>>> import numpy as np
>>> import numpy.linalg as la
>>> np.set_printoptions(suppress=True, linewidth=120)
>>> data = np.loadtxt("block0.csv", delimiter=",")
>>> data
array([[ 0.7,  2. ,  0.3],
       [ 0.7, -1. ,  1.6],
       [ 0.9,  2. ,  0.2],
       [-0.1, -0.1, -0.8]])
>>> W1 = np.array([[-3, 0, -3, 0], [-1, -1, -2, 3], [3, 0, -2, 3]])
>>> coef = np.array([-1, 3, 2, -3])
>>> hid = np.maximum(data @ W1 + coef, 0)
>>> np.round((hid > 0).mean(axis=0), 1)
array([0.2, 1. , 0.2, 0.5])
>>> hid.round(1)
array([[0. , 1. , 0. , 3.9],
       [2.7, 4. , 0. , 0. ],
       [0. , 1. , 0. , 3.6],
       [0. , 3.1, 4.1, 0. ]])
>>> cent = np.array([[0, -1], [3, -3], [3, -3], [1, 3]])
>>> (hid @ cent).round(6).argmax(axis=1)
array([1, 0, 1, 0])
>>> vec = np.array([2, 1, 0])
>>> target = data @ vec
>>> target.round(1)
array([ 3.4,  0.4,  3.8, -0.3])
>>> np.round(la.solve(data.T @ data, data.T @ target), 1) + 0
array([2., 1., 0.])
>>> np.round(la.pinv(data) @ data, 1) + 0
array([[1., 0., 0.],
       [0., 1., 0.],
       [0., 0., 1.]])
>>> np.round(la.lstsq(data, target)[0], 1) + 0
array([2., 1., 0.])
>>> rng = np.random.default_rng(80)
>>> target = target + 0.3 * rng.normal(size=4)
>>> target.round(1)
array([ 3.7,  0.3,  3.6, -0.7])
>>> coef, *_ = la.lstsq(data, target)
>>> coef.round(1)
array([0.9, 1.4, 0.6])
>>> [round(float(la.norm(la.solve(data.T @ data + lam * np.eye(3), data.T @ target))), 2) for lam in (0, 1, 10, 100)]
[1.77, 1.57, 0.82, 0.15]
>>> np.round(la.norm(target - data @ coef), 1)
np.float64(0.1)
>>> coef.round()
array([1., 1., 1.])
>>> np.round(data.T @ (target - data @ coef), 1) + 0
array([0., 0., 0.])
